% ipython --no-banner

In [1]: import numpy as np

In [2]: np.set_printoptions(suppress=True, linewidth=120)

In [3]: arr = np.load("block15.npy")

In [4]: print(arr)
[[ 15.24  -5.35 -10.88]
 [ 15.84  -6.95 -10.08]
 [ 16.87  -5.53 -11.68]
 [ 11.92  -6.14 -10.17]
 [ 15.93  -4.47 -10.25]
 [ 15.19  -4.33 -10.87]
 [ 13.06  -4.69 -11.52]
 [ 16.05  -5.46 -10.17]
 [ 14.9   -6.49  -8.86]
 [ 14.3   -4.44  -9.48]
 [ 13.71  -5.51 -11.79]
 [ 16.08  -5.75  -9.38]
 [ 15.53  -4.45  -8.48]
 [ 15.68  -4.72 -10.82]
 [ 14.28  -4.18 -10.13]
 [ 14.68  -3.25  -9.68]
 [ 14.63  -3.89 -11.12]
 [ 13.77  -5.36  -8.76]]

In [5]: U, sigma, Vt = np.linalg.svd(arr)

In [6]: print(np.argmax(sigma[:-1] / (sigma[1:] + 1e-6)) + 1)
1

In [7]: print(sigma.round(2))
[79.65  4.5   3.98]

In [8]: A2 = U[:, :1] @ np.diag(sigma[:1]) @ Vt[:1]

In [9]: print(np.linalg.matrix_rank(arr, rtol=0.05))
2

In [10]: print(round(float(np.abs(arr - A2).max()), 2))
1.75

In [11]: print(round(float(np.linalg.norm(arr - A2, 2)), 2), round(float(sigma[1]), 2))
4.5 4.5

In [12]: x = np.array([2, -1, 2])

In [13]: rhs = arr @ x

In [14]: print(np.round(np.linalg.solve(arr.T @ arr, arr.T @ rhs), 2))
[ 2. -1.  2.]

In [15]: print(np.round(np.linalg.pinv(arr) @ arr, 2) + 0)
[[1. 0. 0.]
 [0. 1. 0.]
 [0. 0. 1.]]

In [16]: rng = np.random.default_rng(360974)

In [17]: rhs = rhs + 0.3 * rng.normal(size=18)

In [18]: print(rhs.round(2))
[14.29 18.53 15.93  9.63 15.97 13.12  7.43 17.22 18.79 13.9   9.3  19.22 18.79 14.43 12.24 13.73 11.41 15.73]

In [19]: coef, *_ = np.linalg.lstsq(arr, rhs)

In [20]: print(np.round(arr.T @ (rhs - arr @ coef), 2) + 0)
[0. 0. 0.]

In [21]: print(coef.round())
[ 2. -1.  2.]

In [22]: print([round(float(np.linalg.norm(np.linalg.solve(arr.T @ arr + lam * np.eye(3), arr.T @ rhs))), 2) for lam in (0, 1, 10, 100)])
[3.06, 2.92, 2.12, 0.91]

In [23]: print(round(np.linalg.norm(rhs - arr @ coef), 2))
0.85

In [24]: G = np.cov(arr, rowvar=False)

In [25]: print(np.round(np.median(arr, axis=0), 2))
[ 15.04  -5.04 -10.17]

In [26]: print(np.round(np.polyfit(arr[:, 0], arr[:, 2], 1), 2))
[  0.02 -10.56]

In [27]: print(round(float(np.corrcoef(arr[:, 0], arr[:, 2])[0, 1]), 2))
0.03

In [28]: print(G.round(2))
[[ 1.5  -0.05  0.03]
 [-0.05  0.9  -0.08]
 [ 0.03 -0.08  0.99]]

In [29]: print(np.argsort(-arr.std(axis=0).round(6), kind="stable"))
[0 2 1]

In [30]: print(np.round(arr.std(axis=0), 2))
[1.19 0.92 0.97]
